>>> import numpy as np
>>> import numpy.linalg as la
>>> np.set_printoptions(suppress=True, linewidth=160)
>>> E = np.minimum.outer(np.arange(1, 6), np.arange(1, 6)) * -3
>>> E
array([[ -3,  -3,  -3,  -3,  -3],
       [ -3,  -6,  -6,  -6,  -6],
       [ -3,  -6,  -9,  -9,  -9],
       [ -3,  -6,  -9, -12, -12],
       [ -3,  -6,  -9, -12, -15]])
>>> w, vecs = la.eigh(E)
>>> np.round(vecs.T @ vecs, 3) + 0
array([[1., 0., 0., 0., 0.],
       [0., 1., 0., 0., 0.],
       [0., 0., 1., 0., 0.],
       [0., 0., 0., 1., 0.],
       [0., 0., 0., 0., 1.]])
>>> np.round(la.eigvalsh(E + 3 * np.eye(5)), 3)
array([-34.031,  -1.346,   1.251,   1.94 ,   2.185])
>>> np.unique(w.round(6) + 0, return_counts=True)[1]
array([1, 1, 1, 1, 1])
>>> (w > 1e-8).sum(), (w < -1e-8).sum()
(np.int64(0), np.int64(5))
>>> np.round(vecs.T @ E @ vecs, 3) + 0
array([[-37.031,   0.   ,   0.   ,   0.   ,   0.   ],
       [  0.   ,  -4.346,   0.   ,   0.   ,   0.   ],
       [  0.   ,   0.   ,  -1.749,   0.   ,   0.   ],
       [  0.   ,   0.   ,   0.   ,  -1.06 ,   0.   ],
       [  0.   ,   0.   ,   0.   ,   0.   ,  -0.815]])
>>> np.round(la.eigvalsh(E @ E), 3)
array([   0.664,    1.123,    3.059,   18.888, 1371.266])
>>> round(float(w.sum()), 3), np.trace(E)
(-45.0, np.int64(-45))
>>> w, vecs = la.eigh(E)
>>> x = np.array([-3, -2, 0, -2, -1])
>>> x @ E @ x
np.int64(-324)
>>> np.round(vecs * np.abs(w) @ vecs.T, 3)
array([[ 3.,  3.,  3.,  3.,  3.],
       [ 3.,  6.,  6.,  6.,  6.],
       [ 3.,  6.,  9.,  9.,  9.],
       [ 3.,  6.,  9., 12., 12.],
       [ 3.,  6.,  9., 12., 15.]])
>>> mat = np.array([[-2.0, -5.0, 1.0, -6.0],
...     [12.0, 8.0, 10.0, -12.0],
...     [-8.0, -5.0, -7.0, 8.0],
...     [-1.0, -5.0, 1.0, -7.0]])
>>> mat
array([[ -2.,  -5.,   1.,  -6.],
       [ 12.,   8.,  10., -12.],
       [ -8.,  -5.,  -7.,   8.],
       [ -1.,  -5.,   1.,  -7.]])
>>> np.round(np.abs(la.svd(mat)[2][-1]), 3)
array([0.564, 0.641, 0.316, 0.413])
>>> la.cond(mat) > 100
np.False_
>>> np.argsort(-la.norm(mat, axis=0).round(6), kind="stable")[:3]
array([3, 0, 2])
>>> la.matrix_rank(mat, rtol=0.1)
np.int64(2)
>>> [round(float(x), 3) for x in la.svd(mat, compute_uv=False)[:3]]
[25.687, 11.652, 0.56]
>>> round(np.log10(la.cond(mat)))
2
>>> M2 = np.array([[4, 0, 2], [2, 3, 4], [5, 3, 4], [3, 0, 1]])
>>> mat @ M2
array([[-31., -12., -26.],
       [ 78.,  54.,  84.],
       [-53., -36., -56.],
       [-30., -12., -25.]])
>>> np.einsum("ik,kj->ij", mat, M2)
array([[-31., -12., -26.],
       [ 78.,  54.,  84.],
       [-53., -36., -56.],
       [-30., -12., -25.]])
>>> la.matrix_rank(np.vstack([mat, M2.T]))
np.int64(4)
>>> la.matrix_rank(mat @ M2)
np.int64(3)
>>> M2.T @ mat.T
array([[-31.,  78., -53., -30.],
       [-12.,  54., -36., -12.],
       [-26.,  84., -56., -25.]])
>>> np.einsum("ij,ij->i", mat, mat)
array([ 66., 452., 202.,  76.])
>>> np.einsum("ij->j", mat)
array([  1.,  -7.,   5., -17.])
>>> x = np.array([-3, 2, -3, -2])
>>> rhs = mat @ x
>>> c, lr = np.zeros(4), 1 / la.norm(mat, 2) ** 2
>>> for i in range(20):
...     c -= lr * mat.T @ (mat @ c - rhs)
...     if i % 5 == 0: print(i, round(la.norm(mat @ c - rhs), 3))
... 
0 7.743
5 2.83
10 1.679
15 1.515
>>> np.round(la.cond(mat), 3)
np.float64(89.652)
>>> f, g = mat[0], mat[1]
>>> f @ f
np.float64(66.0)
>>> pr = (f @ g) / (f @ f) * f
>>> np.round(g - pr, 3)
array([ 12.545,   9.364,   9.727, -10.364])
>>> pr.round(3)
array([-0.545, -1.364,  0.273, -1.636])
>>> np.outer(f, g)
array([[-24., -16., -20.,  24.],
       [-60., -40., -50.,  60.],
       [ 12.,   8.,  10., -12.],
       [-72., -48., -60.,  72.]])
>>> w, vecs = la.eig(mat)
>>> np.round(np.sort(la.eigvals(mat.T)), 3)
array([-8., -2., -1.,  3.])
>>> np.round(mat @ vecs[:, 0] - w[0] * vecs[:, 0], 3) + 0
array([0., 0., 0., 0.])
>>> m1 = np.loadtxt("block5.csv", delimiter=",")
>>> m1
array([[-2.,  0.,  0.,  0.,  0.],
       [ 0., -2.,  0.,  0.,  0.],
       [ 0.,  0., -3.,  0.,  0.],
       [ 0.,  0.,  0.,  0.,  0.],
       [ 0.,  0.,  0.,  0., -3.]])
>>> m1 @ m1
array([[4., 0., 0., 0., 0.],
       [0., 4., 0., 0., 0.],
       [0., 0., 9., 0., 0.],
       [0., 0., 0., 0., 0.],
       [0., 0., 0., 0., 9.]])
>>> np.round(np.sort(la.eigvals(m1)), 3)
array([-3., -3., -2., -2.,  0.])
>>> np.prod(np.diag(m1)), np.round(la.det(m1), 3)
(np.float64(0.0), np.float64(0.0))
>>> Uu, sigma, Vt = la.svd(m1, full_matrices=False)
>>> (sigma > 1e-8).sum()
np.int64(4)
>>> np.allclose(Uu * sigma @ Vt, m1)
True
>>> Vt @ Vt.T
array([[1., 0., 0., 0., 0.],
       [0., 1., 0., 0., 0.],
       [0., 0., 1., 0., 0.],
       [0., 0., 0., 1., 0.],
       [0., 0., 0., 0., 1.]])
>>> np.round(np.sqrt((sigma ** 2).sum()), 3), np.round(la.norm(m1), 3)
(np.float64(5.099), np.float64(5.099))
>>> [round(float(la.det(m1[:i, :i])), 2) + 0 for i in range(1, 6)]
[-2.0, 4.0, -12.0, 0.0, 0.0]
>>> X = np.loadtxt("mat.csv", delimiter=",")
>>> X.round(3)
array([[0.333, 0.067, 0.467],
       [0.067, 0.013, 0.093],
       [0.467, 0.093, 0.653]])
>>> [round(float(x), 3) for x in la.svd(X, compute_uv=False)[:3]]
[1.0, 0.0, 0.0]
>>> round(float(la.norm(X, 2) / la.norm(X)), 3)
1.0
>>> rng = np.random.default_rng(405551)
>>> arr = rng.normal(size=(24, 9)) + 20 * np.array([0, 2, 0, 2, 2, 1, 2, 1, 1])
>>> arr.round(3)
array([[-0.29 , 41.077, -1.541, 41.316, 39.891, 21.597, 38.682, 21.349, 18.837],
       [ 0.511, 40.768,  0.516, 38.695, 38.175, 20.423, 38.448, 20.097, 19.484],
       [-0.231, 39.847,  0.726, 38.8  , 39.202, 20.27 , 39.232, 20.804, 19.232],
       [-0.178, 40.529, -0.604, 41.025, 39.837, 19.778, 40.194, 21.814, 18.222],
       [ 1.831, 41.438,  0.888, 39.406, 39.965, 18.362, 38.819, 21.093, 21.421],
       [ 0.397, 39.808,  0.927, 42.129, 39.651, 20.761, 38.652, 20.984, 18.957],
       [-0.792, 42.089, -0.061, 40.433, 39.321, 20.143, 37.93 , 19.8  , 21.074],
       [ 0.927, 40.139,  1.956, 41.708, 40.462, 21.554, 41.82 , 20.604, 20.085],
       [-0.597, 39.581, -0.057, 39.707, 40.694, 17.944, 40.159, 20.138, 21.707],
       [-0.456, 39.855, -0.702, 42.532, 39.583, 19.573, 39.663, 19.017, 20.084],
       [ 1.804, 38.476,  1.536, 40.056, 39.135, 21.514, 39.813, 17.988, 19.636],
       [-0.271, 39.744, -0.508, 39.197, 39.549, 20.371, 41.172, 20.859, 19.376],
       [-1.304, 40.532, -0.71 , 38.574, 41.67 , 19.942, 41.583, 21.716, 19.439],
       [-0.409, 39.111,  0.188, 42.073, 40.702, 18.879, 40.357, 20.249, 19.692],
       [ 0.559, 38.152,  3.247, 39.604, 40.634, 20.039, 39.925, 20.498, 19.194],
       [ 0.602, 39.445, -0.674, 40.455, 40.663, 19.225, 41.195, 19.773, 19.347],
       [-0.623, 39.186, -1.082, 39.839, 40.458, 19.093, 39.529, 20.747, 21.712],
       [-1.436, 40.336, -0.129, 39.811, 41.185, 18.349, 39.964, 19.64 , 20.573],
       [-0.914, 39.121, -1.081, 41.347, 40.296, 19.214, 40.371, 19.139, 20.969],
       [ 0.109, 39.942, -1.864, 37.5  , 40.904, 19.668, 39.26 , 19.692, 20.389],
       [ 1.331, 40.394, -0.444, 41.087, 40.844, 21.625, 38.097, 20.688, 19.529],
       [ 0.827, 40.336, -0.581, 40.521, 40.715, 21.555, 38.516, 19.133, 20.584],
       [ 0.924, 40.375,  0.682, 39.658, 37.846, 21.884, 41.004, 20.97 , 20.563],
       [-0.057, 41.035,  0.79 , 40.206, 38.132, 18.815, 39.794, 21.454, 18.856]])
>>> Z = arr[[17, 14]].astype(float)
>>> for _ in range(6):
...     idx = la.norm(arr[:, None] - Z, axis=-1).argmin(axis=1)
...     Z = np.array([arr[idx == j].mean(axis=0) for j in range(2)])
... 
>>> idx
array([0, 0, 1, 0, 0, 1, 0, 1, 0, 0, 1, 0, 0, 0, 1, 0, 0, 0, 0, 0, 0, 0, 1, 0])
>>> np.abs(Z[1] - Z[0]).argmax()
np.int64(2)
